In [1]: import numpy as np

In [2]: from numpy import linalg as LA

In [3]: np.set_printoptions(precision=1, suppress=True, linewidth=200, floatmode="fixed")

In [4]: M = np.array([[-1, 1, -2, 1], [0, -1, -3, 3], [0, 0, 0, -3], [0, 0, 0, 0]])

In [5]: print(M)
[[-1  1 -2  1]
 [ 0 -1 -3  3]
 [ 0  0  0 -3]
 [ 0  0  0  0]]

In [6]: # rows and columns are dependent

In [7]: P = np.triu(np.array([[1, 1, 2, 5], [4, 4, 0, 0], [2, 2, 2, 2], [2, 2, 4, 0]]), 1) + np.eye(4)

In [8]: A2 = P @ M @ LA.inv(P)

In [9]: P @ M - M @ P
Out[9]: 
array([[ 0.0,  0.0, -1.0,  6.0],
       [ 0.0,  0.0,  0.0,  6.0],
       [ 0.0,  0.0,  0.0,  0.0],
       [ 0.0,  0.0,  0.0,  0.0]])

In [10]: x0 = np.array([4, 6, -1, 1])

In [11]: np.einsum("ij,j->i", M, x0)
Out[11]: array([ 5,  0, -3,  0])

In [12]: (M * x0).sum(axis=1)
Out[12]: array([ 5,  0, -3,  0])

In [13]: M @ np.eye(4)[0]
Out[13]: array([-1.0,  0.0,  0.0,  0.0])

In [14]: LA.lstsq(M[:-1].T, M[-1])[2]
Out[14]: np.int32(3)

In [15]: W1 = np.array([[3, 6, 7, 3, 4, 5],
    ...:     [1, 2, 7, 2, 3, 5],
    ...:     [1, 8, 0, 8, 2, 0],
    ...:     [2, 5, 9, 2, 7, 4]])

In [16]: coef = np.array([0, 2, 1, 0, 3, 2])

In [17]: H = np.maximum(M @ W1 + coef, 0)

In [18]: print((H > 0).astype(int))
[[0 0 1 0 1 1]
 [1 0 1 0 1 1]
 [0 0 0 0 0 0]
 [0 1 1 0 1 1]]

In [19]: Z = np.array([[1, 1], [2, 2], [1, 2], [2, 1], [0, 1], [1, 2]])

In [20]: H @ Z
Out[20]: 
array([[16, 37],
       [32, 77],
       [ 0,  0],
       [ 7, 13]])

In [21]: rng = np.random.default_rng(4739)

In [22]: mat = np.eye(3, dtype=int)[rng.permutation(3)]

In [23]: mat
Out[23]: 
array([[0, 0, 1],
       [0, 1, 0],
       [1, 0, 0]])

In [24]: # row-stochastic, so 1 is an eigenvalue

In [25]: print((LA.matrix_power((mat != 0) + (mat.T != 0) + np.eye(3), 3) > 0).astype(int))
[[1 0 1]
 [0 1 0]
 [1 0 1]]

In [26]: print(round(LA.det(mat), 1))
-1.0

In [27]: np.sort(LA.eigvals(mat).real)
Out[27]: array([-1.0,  1.0,  1.0])

In [28]: np.allclose(mat @ mat.T, mat.T @ mat)
Out[28]: True

In [29]: LA.determinant(mat)
Traceback (most recent call last):
  Cell In[29], line 1
    LA.determinant(mat)
AttributeError: module 'numpy.linalg' has no attribute 'determinant'


In [30]: (mat + mat.T) / 2
Out[30]: 
array([[0.0, 0.0, 1.0],
       [0.0, 1.0, 0.0],
       [1.0, 0.0, 0.0]])

In [31]: print(np.sort(np.abs(LA.eigvals(mat))))
[1.0 1.0 1.0]

In [32]: round(LA.det(mat), 1)
Out[32]: np.float64(-1.0)

In [33]: mat @ mat
Out[33]: 
array([[1, 0, 0],
       [0, 1, 0],
       [0, 0, 1]])

In [34]: LA.pinv(mat)
Out[34]: 
array([[0.0, 0.0, 1.0],
       [0.0, 1.0, 0.0],
       [1.0, 0.0, 0.0]])

In [35]: print(mat @ mat.T)
[[1 0 0]
 [0 1 0]
 [0 0 1]]

In [36]: evals, vecs = LA.eigh(mat)

In [37]: x0 = np.array([1, 1, 2])

In [38]: np.round(vecs * np.abs(evals) @ vecs.T, 1) + 0
Out[38]: 
array([[1.0, 0.0, 0.0],
       [0.0, 1.0, 0.0],
       [0.0, 0.0, 1.0]])

In [39]: vecs * np.maximum(evals, 0) @ vecs.T
Out[39]: 
array([[0.5, 0.0, 0.5],
       [0.0, 1.0, 0.0],
       [0.5, 0.0, 0.5]])

In [40]: m1 = np.load("run3.npy")

In [41]: m1.round(1) + 0
Out[41]: 
array([[0.3, 0.2, 0.2, 0.2, 0.0, 0.3],
       [0.2, 0.2, 0.2, 0.1, 0.0, 0.2],
       [0.2, 0.2, 0.2, 0.1, 0.0, 0.2],
       [0.2, 0.1, 0.1, 0.1, 0.0, 0.2],
       [0.0, 0.0, 0.0, 0.0, 0.0, 0.0],
       [0.3, 0.2, 0.2, 0.2, 0.0, 0.3]])

In [42]: # looks like rank 1

In [43]: evals, vecs = LA.eigh(m1)

In [44]: x0 = np.array([-1, 1, 2, 1, 0, -1])

In [45]: np.round(x0 @ m1 @ x0 / (x0 @ x0), 1), round(evals[0], 1), evals[-1]
Out[45]: (np.float64(0.0), np.float64(-0.0), np.float64(1.0))

In [46]: np.round(vecs * np.abs(evals) @ vecs.T, 1) + 0
Out[46]: 
array([[0.3, 0.2, 0.2, 0.2, 0.0, 0.3],
       [0.2, 0.2, 0.2, 0.1, 0.0, 0.2],
       [0.2, 0.2, 0.2, 0.1, 0.0, 0.2],
       [0.2, 0.1, 0.1, 0.1, 0.0, 0.2],
       [0.0, 0.0, 0.0, 0.0, 0.0, 0.0],
       [0.3, 0.2, 0.2, 0.2, 0.0, 0.3]])

In [47]: print(round(float(np.abs(m1).sum(axis=1).max()), 1), np.abs(evals).max())
1.2 1.0
